% python3 -q
>>> import numpy as np
>>> np.set_printoptions(suppress=True, linewidth=200)
>>> data = np.loadtxt("data.csv", delimiter=",")
>>> data
array([[ 0.,  1.,  3.,  0.,  1.,  1.,  3.,  0.,  1.,  0.,  1.,  0.,  0.,  1.,  0.],
       [ 2.,  3.,  1.,  3.,  3.,  1.,  1.,  1.,  2.,  0.,  0.,  2.,  1.,  1.,  2.],
       [ 2.,  3.,  1.,  2.,  1.,  0.,  1.,  0.,  1.,  1.,  2.,  0.,  0.,  1.,  3.],
       [ 0.,  0.,  3.,  1.,  3.,  2.,  3.,  0.,  3.,  0.,  1.,  2.,  2.,  0.,  2.],
       [ 2.,  1.,  1.,  2.,  3.,  2.,  2.,  0.,  3.,  1.,  0.,  1.,  2.,  0.,  0.],
       [ 3.,  0.,  0.,  2.,  3.,  3.,  2.,  3.,  0.,  1.,  3.,  0.,  2.,  3.,  1.],
       [ 3.,  0.,  2.,  3.,  1.,  1.,  3.,  1.,  2.,  0.,  0.,  3.,  1.,  0.,  0.],
       [10., 16.,  8., 15., 16.,  6.,  8.,  5., 11.,  0.,  1., 10.,  5.,  6., 10.]])
>>> rk = np.linalg.matrix_rank(data)
>>> rk
np.int64(7)
>>> null = np.linalg.svd(data)[2][rk:].T
>>> [int(np.linalg.matrix_rank(np.delete(data, i, axis=0))) for i in range(8)]
[7, 7, 6, 6, 6, 6, 6, 7]
>>> [int(np.linalg.matrix_rank(data[:i])) for i in range(1, len(data) + 1)]
[1, 2, 3, 4, 5, 6, 7, 7]
>>> np.argsort(-np.linalg.norm(data, axis=0).round(6), kind="stable")[:3]
array([4, 1, 3])
>>> [round(float(x), 2) for x in np.linalg.svd(data, compute_uv=False)[:3]]
[40.08, 6.78, 5.97]
>>> np.unique(data.round(6), axis=0).shape
(8, 15)
>>> np.allclose(data[:-1].T @ np.linalg.lstsq(data[:-1].T, data[-1])[0], data[-1])
True
>>> np.linalg.lstsq(data[:-1].T, data[-1])[2]
np.int32(7)
>>> U, sv, VT = np.linalg.svd(data)
>>> V = VT[:(sv > 1e-8).sum()]
>>> rng = np.random.default_rng(9805)
>>> vec = data[0] + -1 * data[7] + rng.integers(2) * np.eye(15)[3]
>>> vec
array([-10., -15.,  -5., -15., -15.,  -5.,  -5.,  -5., -10.,   0.,   0., -10.,  -5.,  -5., -10.])
>>> round(float(np.linalg.norm(vec - V.T @ V @ vec)), 2)
0.0
>>> np.allclose(V.T @ V @ vec, vec)
True
>>> K = np.array([[8, -6, -5, -6, -4, -8, 1, -8, 5, 2],
...     [5, 5, 8, 6, -8, 2, -8, 3, 9, 4],
...     [7, -6, 9, -4, -8, 5, -5, 6, -2, -6],
...     [6, 9, 2, 4, 2, -3, -7, 0, 5, -1],
...     [5, -1, 3, 0, -1, 6, 0, 5, -9, 1],
...     [-7, -6, -3, 7, 2, -7, 8, 7, 7, 6],
...     [2, -5, 3, -5, -3, -4, -7, 7, -8, -9],
...     [-1, 2, 8, 5, -8, -4, -8, 6, -7, 4]])
>>> K[0] = K[2]
>>> K
array([[ 7, -6,  9, -4, -8,  5, -5,  6, -2, -6],
       [ 5,  5,  8,  6, -8,  2, -8,  3,  9,  4],
       [ 7, -6,  9, -4, -8,  5, -5,  6, -2, -6],
       [ 6,  9,  2,  4,  2, -3, -7,  0,  5, -1],
       [ 5, -1,  3,  0, -1,  6,  0,  5, -9,  1],
       [-7, -6, -3,  7,  2, -7,  8,  7,  7,  6],
       [ 2, -5,  3, -5, -3, -4, -7,  7, -8, -9],
       [-1,  2,  8,  5, -8, -4, -8,  6, -7,  4]])
>>> rk = np.linalg.matrix_rank(K)
>>> rk
np.int64(7)
>>> null = np.linalg.svd(K)[2][rk:].T
>>> np.linalg.matrix_rank(K.T @ K), np.linalg.matrix_rank(K @ K.T)
(np.int64(7), np.int64(7))
>>> [int(np.linalg.matrix_rank(K[:, :j + 1])) for j in range(10)]
[1, 2, 3, 4, 5, 6, 7, 7, 7, 7]
>>> [int(np.linalg.matrix_rank(K[:i])) for i in range(1, len(K) + 1)]
[1, 2, 2, 3, 4, 5, 6, 7]
>>> U, sv, VT = np.linalg.svd(K, full_matrices=False)
>>> np.round(VT @ VT.T, 2) + 0
array([[1., 0., 0., 0., 0., 0., 0., 0.],
       [0., 1., 0., 0., 0., 0., 0., 0.],
       [0., 0., 1., 0., 0., 0., 0., 0.],
       [0., 0., 0., 1., 0., 0., 0., 0.],
       [0., 0., 0., 0., 1., 0., 0., 0.],
       [0., 0., 0., 0., 0., 1., 0., 0.],
       [0., 0., 0., 0., 0., 0., 1., 0.],
       [0., 0., 0., 0., 0., 0., 0., 1.]])
>>> sv.round(2) + 0
array([35.31, 23.75, 18.76, 14.81, 12.37,  7.87,  1.77,  0.  ])
>>> np.round(sv / sv[0], 2) + 0
array([1.  , 0.67, 0.53, 0.42, 0.35, 0.22, 0.05, 0.  ])
>>> round(np.sqrt((sv ** 2).sum()), 2), np.round(np.linalg.norm(K), 2)
(np.float64(50.99), np.float64(50.99))
>>> (sv > 1e-8).sum()
np.int64(7)
>>> np.round(U.T @ K @ VT.T, 2) + 0
array([[35.31,  0.  ,  0.  ,  0.  ,  0.  ,  0.  ,  0.  ,  0.  ],
       [ 0.  , 23.75,  0.  ,  0.  ,  0.  ,  0.  ,  0.  ,  0.  ],
       [ 0.  ,  0.  , 18.76,  0.  ,  0.  ,  0.  ,  0.  ,  0.  ],
       [ 0.  ,  0.  ,  0.  , 14.81,  0.  ,  0.  ,  0.  ,  0.  ],
       [ 0.  ,  0.  ,  0.  ,  0.  , 12.37,  0.  ,  0.  ,  0.  ],
       [ 0.  ,  0.  ,  0.  ,  0.  ,  0.  ,  7.87,  0.  ,  0.  ],
       [ 0.  ,  0.  ,  0.  ,  0.  ,  0.  ,  0.  ,  1.77,  0.  ],
       [ 0.  ,  0.  ,  0.  ,  0.  ,  0.  ,  0.  ,  0.  ,  0.  ]])
>>> np.round(U.T @ U, 2) + 0
array([[1., 0., 0., 0., 0., 0., 0., 0.],
       [0., 1., 0., 0., 0., 0., 0., 0.],
       [0., 0., 1., 0., 0., 0., 0., 0.],
       [0., 0., 0., 1., 0., 0., 0., 0.],
       [0., 0., 0., 0., 1., 0., 0., 0.],
       [0., 0., 0., 0., 0., 1., 0., 0.],
       [0., 0., 0., 0., 0., 0., 1., 0.],
       [0., 0., 0., 0., 0., 0., 0., 1.]])
>>> np.round(np.cumsum(sv ** 2) / np.sum(sv ** 2), 2)
array([0.48, 0.7 , 0.83, 0.92, 0.97, 1.  , 1.  , 1.  ])
>>> U.shape, sv.shape, VT.shape
((8, 8), (8,), (8, 10))
>>> np.round(np.abs(VT[0]), 2)
array([0.36, 0.11, 0.47, 0.14, 0.42, 0.18, 0.43, 0.3 , 0.26, 0.26])
>>> C = np.array([[2, 2, 2, 1, 1, 2, 1, 2, 0],
...     [1, 0, 0, 1, 1, 1, 1, 2, 0],
...     [0, 2, 2, 2, 1, 2, 0, 1, 0]])
>>> feats = np.repeat(C, 44 // 3, axis=0)
>>> feats = feats + 0.1 * rng.normal(size=feats.shape)
>>> feats.round(2) + 0
array([[ 1.88,  2.08,  2.12,  1.14,  1.14,  2.  ,  0.93,  2.14,  0.09],
       [ 2.05,  1.94,  2.08,  1.13,  1.04,  1.97,  1.01,  2.01, -0.08],
       [ 1.92,  1.92,  1.96,  0.92,  0.83,  1.89,  1.03,  1.95, -0.05],
       [ 2.05,  1.97,  2.02,  1.03,  1.01,  2.03,  1.11,  1.87,  0.07],
       [ 1.99,  2.04,  2.05,  0.94,  0.88,  2.06,  1.14,  2.19,  0.13],
       [ 1.95,  1.9 ,  2.24,  1.04,  1.11,  2.01,  1.01,  2.08,  0.06],
       [ 2.23,  1.93,  1.94,  0.8 ,  1.15,  1.94,  0.88,  1.9 ,  0.16],
       [ 1.85,  2.06,  2.06,  0.98,  0.96,  1.95,  0.93,  1.91,  0.04],
       [ 1.83,  1.96,  1.95,  1.12,  1.08,  1.85,  0.92,  2.12,  0.07],
       [ 1.98,  1.96,  2.11,  1.  ,  1.01,  1.86,  1.01,  2.13,  0.12],
       [ 2.09,  1.79,  1.88,  1.12,  0.82,  1.83,  1.08,  1.96, -0.01],
       [ 1.93,  2.07,  2.02,  1.03,  0.95,  2.13,  1.01,  1.89,  0.05],
       [ 1.96,  1.97,  1.92,  1.06,  0.82,  1.89,  0.84,  1.98,  0.01],
       [ 2.03,  2.05,  2.05,  1.1 ,  1.03,  2.03,  0.93,  2.03, -0.05],
       [ 0.97, -0.03, -0.07,  0.81,  0.99,  1.14,  0.91,  1.94, -0.11],
       [ 0.89, -0.08,  0.12,  1.04,  0.83,  0.97,  0.98,  1.95,  0.05],
       [ 1.05,  0.03,  0.09,  1.05,  0.95,  0.99,  1.  ,  2.  ,  0.01],
       [ 1.05,  0.14,  0.06,  0.95,  1.01,  0.97,  0.99,  2.19, -0.01],
       [ 1.11,  0.  ,  0.15,  0.98,  0.97,  1.01,  1.02,  2.14, -0.04],
       [ 0.99,  0.06, -0.02,  1.12,  0.94,  0.82,  1.05,  2.09, -0.01],
       [ 1.11,  0.06,  0.08,  1.1 ,  1.23,  1.09,  1.1 ,  1.99, -0.13],
       [ 0.98,  0.03,  0.03,  0.95,  0.79,  1.15,  0.98,  1.94,  0.06],
       [ 1.12,  0.13,  0.23,  1.07,  0.94,  0.7 ,  1.1 ,  1.99, -0.08],
       [ 0.99, -0.14, -0.08,  1.  ,  1.04,  1.  ,  1.05,  1.94, -0.03],
       [ 1.25,  0.  ,  0.17,  1.07,  0.89,  0.98,  0.96,  2.14, -0.13],
       [ 0.95, -0.05, -0.14,  1.2 ,  1.02,  0.93,  1.08,  2.18,  0.08],
       [ 0.95,  0.08, -0.16,  1.12,  1.06,  1.18,  1.09,  1.92,  0.04],
       [ 0.84, -0.03, -0.13,  0.96,  1.19,  0.99,  0.91,  1.91,  0.  ],
       [ 0.09,  1.94,  1.99,  1.84,  1.05,  2.18,  0.28,  0.77,  0.05],
       [-0.08,  1.92,  1.98,  1.93,  0.94,  2.05,  0.04,  0.99, -0.05],
       [-0.04,  1.98,  2.02,  1.87,  1.06,  1.96,  0.16,  0.98, -0.22],
       [ 0.02,  1.95,  1.99,  1.99,  0.99,  2.06, -0.22,  0.88, -0.15],
       [ 0.02,  1.95,  2.19,  2.19,  1.1 ,  1.93,  0.02,  1.06, -0.05],
       [-0.01,  1.94,  1.98,  1.94,  1.05,  1.9 ,  0.04,  0.93, -0.05],
       [-0.08,  2.36,  2.14,  2.01,  0.92,  1.87,  0.14,  1.07,  0.06],
       [-0.04,  1.94,  2.03,  2.22,  0.99,  2.22,  0.02,  0.9 ,  0.15],
       [ 0.27,  2.08,  1.94,  2.05,  0.94,  2.02,  0.  ,  0.86, -0.09],
       [-0.14,  2.  ,  1.88,  2.01,  1.  ,  1.95,  0.08,  0.91,  0.  ],
       [-0.11,  1.96,  2.15,  1.84,  1.16,  2.  ,  0.12,  1.06, -0.04],
       [-0.03,  2.11,  2.  ,  2.1 ,  1.01,  1.94, -0.12,  0.93,  0.1 ],
       [-0.05,  2.03,  1.93,  1.9 ,  0.86,  1.98, -0.14,  0.9 ,  0.01],
       [ 0.01,  2.03,  2.06,  2.03,  0.95,  2.  , -0.14,  1.04,  0.04]])
>>> Ac = (feats - feats.mean(axis=0)) / feats.std(axis=0)
>>> np.round(Ac.std(axis=0), 2)
array([1., 1., 1., 1., 1., 1., 1., 1., 1.])
>>> np.argwhere(np.abs(Ac) > 2)
array([[20,  4],
       [30,  8]])
>>> b = np.linalg.lstsq(np.delete(Ac, 4, axis=1), Ac[:, 4])[0]
>>> round(float(1 - np.var(Ac[:, 4] - np.delete(Ac, 4, axis=1) @ b)), 2)
0.06
>>> M2 = np.c_[feats[:, :8] @ np.array([[0, 0, 2, 0, 2, 2, 3, 1],
...     [2, 3, 2, 3, 3, 1, 0, 1],
...     [1, 1, 1, 1, 0, 2, 0, 3],
...     [0, 3, 0, 2, 3, 0, 0, 0],
...     [0, 1, 1, 1, 3, 1, 2, 0],
...     [0, 0, 0, 0, 2, 1, 2, 2],
...     [0, 3, 3, 1, 1, 0, 2, 0],
...     [0, 3, 0, 1, 1, 3, 2, 2]]), np.array([6, 9, 4, 5, 5, 1, 0, 2, 9, 1, 6, 0, 4, 7, 9, 8, 3, 7, 6, 9, 0, 1, 4, 1, 3, 8, 8, 4, 7, 3, 4, 3, 3, 8, 0, 2, 1, 4, 7, 9, 7, 0])]
>>> M2.round(2)
array([[ 6.29, 22.16, 13.99, 14.88, 23.95, 19.64, 18.07, 18.6 ,  6.  ],
       [ 5.97, 21.4 , 14.15, 14.23, 23.41, 19.24, 18.22, 18.19,  9.  ],
       [ 5.79, 20.24, 13.56, 13.37, 21.63, 18.24, 17.17, 17.38,  4.  ],
       [ 5.97, 20.97, 14.41, 13.98, 23.17, 18.74, 18.18, 17.87,  5.  ],
       [ 6.14, 21.89, 14.44, 14.28, 23.04, 19.65, 18.54, 18.69,  5.  ],
       [ 6.04, 21.45, 14.11, 14.23, 23.18, 19.65, 18.29, 18.75,  1.  ],
       [ 5.79, 19.59, 14.04, 13.24, 22.74, 19.05, 18.42, 17.65,  0.  ],
       [ 6.18, 20.66, 13.63, 14.  , 22.45, 18.54, 17.07, 17.83,  2.  ],
       [ 5.86, 21.39, 13.38, 14.18, 22.87, 18.81, 17.44, 17.57,  9.  ],
       [ 6.04, 21.45, 14.06, 14.16, 22.76, 19.43, 17.99, 18.27,  1.  ],
       [ 5.46, 20.55, 13.69, 13.36, 22.06, 18.26, 17.63, 17.1 ,  6.  ],
       [ 6.17, 21.  , 14.02, 14.16, 23.2 , 18.72, 17.76, 18.1 ,  0.  ],
       [ 5.86, 20.31, 13.14, 13.6 , 22.1 , 18.39, 16.96, 17.43,  4.  ],
       [ 6.15, 21.41, 14.03, 14.39, 23.62, 19.35, 18.13, 18.35,  7.  ],
       [-0.13, 11.81,  5.53,  5.3 , 12.37,  9.72, 12.86,  6.89,  9.  ],
       [-0.05, 12.59,  5.49,  5.7 , 11.99,  9.57, 12.11,  7.  ,  8.  ],
       [ 0.14, 13.28,  6.2 ,  6.23, 13.19, 10.26, 13.05,  7.33,  3.  ],
       [ 0.35, 13.88,  6.43,  6.58, 13.54, 10.91, 13.46,  7.69,  7.  ],
       [ 0.14, 13.52,  6.39,  6.22, 13.25, 10.92, 13.62,  7.86,  6.  ],
       [ 0.1 , 13.88,  6.16,  6.48, 13.13, 10.04, 12.77,  6.82,  9.  ],
       [ 0.2 , 14.06,  6.92,  6.78, 14.64, 10.73, 14.13,  7.57,  0.  ],
       [ 0.09, 12.54,  5.77,  5.73, 12.48,  9.82, 12.65,  7.28,  1.  ],
       [ 0.48, 14.02,  6.96,  6.77, 13.14, 10.45, 12.84,  7.31,  4.  ],
       [-0.35, 12.53,  5.84,  5.54, 12.68,  9.55, 13.04,  6.5 ,  1.  ],
       [ 0.18, 13.6 ,  6.45,  6.31, 13.44, 11.14, 13.69,  8.01,  3.  ],
       [-0.24, 14.11,  5.91,  6.4 , 13.54, 10.06, 13.27,  6.7 ,  8.  ],
       [ 0.01, 13.53,  6.23,  6.4 , 14.05,  9.67, 13.34,  6.76,  8.  ],
       [-0.19, 12.29,  5.4 ,  5.69, 12.83,  9.31, 12.53,  6.24,  4.  ],
       [ 5.88, 17.51,  7.93, 13.59, 20.06, 11.63,  8.8 , 13.9 ,  7.  ],
       [ 5.83, 17.57,  6.72, 13.58, 19.34, 11.68,  7.79, 13.86,  3.  ],
       [ 5.98, 18.06,  7.44, 13.9 , 19.71, 11.91,  8.21, 13.88,  4.  ],
       [ 5.89, 16.78,  6.26, 13.48, 19.63, 11.66,  7.48, 13.82,  3.  ],
       [ 6.09, 18.93,  7.29, 14.59, 20.71, 12.58,  8.28, 14.53,  3.  ],
       [ 5.86, 17.57,  7.01, 13.7 , 19.54, 11.63,  7.81, 13.54,  8.  ],
       [ 6.86, 19.77,  8.03, 15.36, 20.63, 12.46,  7.73, 14.57,  0.  ],
       [ 5.92, 18.26,  6.88, 14.2 , 20.7 , 11.83,  8.13, 14.24,  2.  ],
       [ 6.09, 17.85,  7.57, 14.08, 20.67, 12.07,  8.48, 13.95,  1.  ],
       [ 5.87, 17.87,  6.84, 13.88, 19.65, 11.15,  7.48, 13.21,  4.  ],
       [ 6.08, 18.24,  7.36, 14.05, 19.83, 12.39,  8.34, 14.43,  7.  ],
       [ 6.22, 18.08,  6.79, 14.35, 20.28, 11.8 ,  7.42, 13.83,  9.  ],
       [ 5.99, 16.85,  6.33, 13.44, 19.  , 11.33,  7.05, 13.53,  7.  ],
       [ 6.12, 17.88,  6.65, 14.06, 19.95, 12.22,  7.7 , 14.28,  0.  ]])
>>> np.linalg.matrix_rank(np.c_[feats, M2])
np.int64(10)
